>>> import numpy as np
>>> np.set_printoptions(precision=4, suppress=True, linewidth=160)
>>> def rd(a):
...     return np.round(a, 4) + 0
... 
>>> m1 = np.loadtxt("w.csv", delimiter=",")
>>> print(m1)
[[4. 1. 1. 1. 1. 1.]
 [1. 4. 1. 1. 1. 1.]
 [1. 1. 4. 1. 1. 1.]
 [1. 1. 1. 4. 1. 1.]
 [1. 1. 1. 1. 4. 1.]
 [1. 1. 1. 1. 1. 4.]]
>>> L = np.linalg.cholesky(m1)
>>> print(rd(L @ L.T))
[[4. 1. 1. 1. 1. 1.]
 [1. 4. 1. 1. 1. 1.]
 [1. 1. 4. 1. 1. 1.]
 [1. 1. 1. 4. 1. 1.]
 [1. 1. 1. 1. 4. 1.]
 [1. 1. 1. 1. 1. 4.]]
>>> print(np.linalg.eigvalsh(m1).min() > 0)
True
>>> print(m1 / np.sqrt(np.outer(np.diag(m1), np.diag(m1))))
[[1.   0.25 0.25 0.25 0.25 0.25]
 [0.25 1.   0.25 0.25 0.25 0.25]
 [0.25 0.25 1.   0.25 0.25 0.25]
 [0.25 0.25 0.25 1.   0.25 0.25]
 [0.25 0.25 0.25 0.25 1.   0.25]
 [0.25 0.25 0.25 0.25 0.25 1.  ]]
>>> print(rd(np.diag(L) ** 2))
[4.     3.75   3.6    3.5    3.4286 3.375 ]
>>> u, v = m1[2], m1[3]
>>> print(u @ u)
21.0
>>> pr = (u @ v) / (u @ u) * u
>>> print(rd((v - pr) @ u))
0.0
>>> print(rd(pr))
[0.5714 0.5714 2.2857 0.5714 0.5714 0.5714]
>>> print(np.linalg.matrix_rank(np.outer(u, v)))
1
>>> vals, V = np.linalg.eigh(m1)
>>> print(rd(np.linalg.svd(m1, compute_uv=False)))
[9. 3. 3. 3. 3. 3.]
>>> print(np.unique(vals.round(6) + 0, return_counts=True)[1])
[5 1]
>>> print(rd(np.abs(V[:, -1])))
[0.4082 0.4082 0.4082 0.4082 0.4082 0.4082]
>>> print(rd(V.T @ m1 @ V))
[[3. 0. 0. 0. 0. 0.]
 [0. 3. 0. 0. 0. 0.]
 [0. 0. 3. 0. 0. 0.]
 [0. 0. 0. 3. 0. 0.]
 [0. 0. 0. 0. 3. 0.]
 [0. 0. 0. 0. 0. 9.]]
>>> print(rd(vals))
[3. 3. 3. 3. 3. 9.]
>>> O, r_ = np.linalg.qr(m1)
>>> print(rd(np.abs(np.diag(r_))))
[4.5826 3.7607 3.5032 3.3764 3.3007 3.2504]
>>> print(O.shape, r_.shape)
(6, 6) (6, 6)
>>> print(rd(O @ r_))
[[4. 1. 1. 1. 1. 1.]
 [1. 4. 1. 1. 1. 1.]
 [1. 1. 4. 1. 1. 1.]
 [1. 1. 1. 4. 1. 1.]
 [1. 1. 1. 1. 4. 1.]
 [1. 1. 1. 1. 1. 4.]]
>>> print(np.allclose(r_.T @ r_, m1.T @ m1))
True
>>> print(m1 @ np.ones(6))
[9. 9. 9. 9. 9. 9.]
>>> data = np.array([[0.1, -1.7, -1.0],
...     [-0.8, -0.2, -0.2],
...     [0.2, 1.2, 0.0],
...     [0.1, 0.5, 0.0]])
>>> print(data)
[[ 0.1 -1.7 -1. ]
 [-0.8 -0.2 -0.2]
 [ 0.2  1.2  0. ]
 [ 0.1  0.5  0. ]]
>>> vec = np.array([3, -5, 1])
>>> target = data @ vec
>>> c, lr = np.zeros(3), 1 / np.linalg.norm(data, 2) ** 2
>>> for i in range(25):
...     c -= lr * data.T @ (data @ c - target)
...     if i % 5 == 0: print(i, round(np.linalg.norm(data @ c - target), 4))
... 
0 2.6836
5 1.6281
10 1.0554
15 0.7199
20 0.507
>>> print(rd(c))
[ 2.8197 -4.7466  0.4039]
>>> print(rd(np.linalg.cond(data)))
4.044
>>> B = np.array([[2, 1, 1], [-2, 2, 1], [0, 1, -2]])
>>> print(rd(np.einsum("ik,kj->ji", data, B)))
[[ 3.6 -1.2 -2.  -0.8]
 [-4.3 -1.4  2.6  1.1]
 [ 0.4 -0.6  1.4  0.6]]
>>> print(np.vstack([data, B.T]).shape)
(7, 3)
>>> print(rd(np.einsum("ij,ij->i", data, data)))
[3.9  0.72 1.48 0.26]
>>> print(rd(B.T @ data.T))
[[ 3.6 -1.2 -2.  -0.8]
 [-4.3 -1.4  2.6  1.1]
 [ 0.4 -0.6  1.4  0.6]]
>>> print(np.linalg.matrix_rank(data @ B))
3
>>> print(rd(np.einsum("ik,kj->ij", data, B)))
[[ 3.6 -4.3  0.4]
 [-1.2 -1.4 -0.6]
 [-2.   2.6  1.4]
 [-0.8  1.1  0.6]]
>>> print(rd(np.linalg.norm(data, 1)), rd(np.linalg.norm(data, np.inf)))
3.6 2.8
>>> print(rd(np.linalg.norm(data, 2)))
2.3116
>>> print(rd(np.linalg.norm(data, "nuc")))
3.7137
>>> print(data[1] @ data[0])
0.46
>>> print(rd(np.linalg.norm(data[1] - data[0])))
1.9235
